$ python3 -q
>>> import numpy as np
>>> from numpy import linalg as LA
>>> np.set_printoptions(suppress=True, linewidth=140)
>>> F = np.loadtxt("mat.csv", delimiter=",")
>>> print(F)
[[-2.  1.  0.  0.  0.  0.  0.  0.]
 [ 0. -2.  1.  0.  0.  0.  0.  0.]
 [ 0.  0. -2.  1.  0.  0.  0.  0.]
 [ 0.  0.  0. -2.  1.  0.  0.  0.]
 [ 0.  0.  0.  0. -2.  1.  0.  0.]
 [ 0.  0.  0.  0.  0. -2.  1.  0.]
 [ 0.  0.  0.  0.  0.  0. -2.  1.]
 [ 0.  0.  0.  0.  0.  0.  0. -2.]]
>>> other = F / np.sqrt((F ** 2).mean(axis=1, keepdims=True))
>>> print(np.round(LA.norm(other, axis=1), 2))
[2.83 2.83 2.83 2.83 2.83 2.83 2.83 2.83]
>>> print(LA.matrix_rank(other) == LA.matrix_rank(F))
True
>>> cov = F.T @ F
>>> print(np.allclose(cov, cov.T))
True
>>> print(np.round(LA.svd(F, compute_uv=False) ** 2, 2))
[8.74 8.   6.87 5.5  4.09 2.8  1.81 1.2 ]
>>> print(LA.matrix_rank(cov))
8
>>> print(cov)
[[ 4. -2.  0.  0.  0.  0.  0.  0.]
 [-2.  5. -2.  0.  0.  0.  0.  0.]
 [ 0. -2.  5. -2.  0.  0.  0.  0.]
 [ 0.  0. -2.  5. -2.  0.  0.  0.]
 [ 0.  0.  0. -2.  5. -2.  0.  0.]
 [ 0.  0.  0.  0. -2.  5. -2.  0.]
 [ 0.  0.  0.  0.  0. -2.  5. -2.]
 [ 0.  0.  0.  0.  0.  0. -2.  5.]]
>>> print(F @ F)
[[ 4. -4.  1.  0.  0.  0.  0.  0.]
 [ 0.  4. -4.  1.  0.  0.  0.  0.]
 [ 0.  0.  4. -4.  1.  0.  0.  0.]
 [ 0.  0.  0.  4. -4.  1.  0.  0.]
 [ 0.  0.  0.  0.  4. -4.  1.  0.]
 [ 0.  0.  0.  0.  0.  4. -4.  1.]
 [ 0.  0.  0.  0.  0.  0.  4. -4.]
 [ 0.  0.  0.  0.  0.  0.  0.  4.]]
>>> print(LA.matrix_rank(F - F[0, 0] * np.eye(8)))
7
>>> def softmax(z):
...     e = np.exp(z - z.max(axis=-1, keepdims=True))
...     return e / e.sum(axis=-1, keepdims=True)
... 
>>> print(softmax(F).sum(axis=1))
[1. 1. 1. 1. 1. 1. 1. 1.]
>>> print(np.round(softmax(F[4]), 2))
[0.11 0.11 0.11 0.11 0.02 0.31 0.11 0.11]
>>> att = F @ F.T / np.sqrt(8)
>>> print(np.round(softmax(att)[4] @ F, 2) + 0)
[-0.17 -0.08 -0.08  0.   -0.95  0.41 -0.13 -0.08]
>>> print(np.round(softmax(att), 2))
[[0.47 0.04 0.08 0.08 0.08 0.08 0.08 0.08]
 [0.04 0.49 0.04 0.08 0.08 0.08 0.08 0.08]
 [0.08 0.04 0.49 0.04 0.08 0.08 0.08 0.08]
 [0.08 0.08 0.04 0.49 0.04 0.08 0.08 0.08]
 [0.08 0.08 0.08 0.04 0.49 0.04 0.08 0.08]
 [0.08 0.08 0.08 0.08 0.04 0.49 0.04 0.08]
 [0.08 0.08 0.08 0.08 0.08 0.04 0.49 0.04]
 [0.09 0.09 0.09 0.09 0.09 0.09 0.05 0.39]]
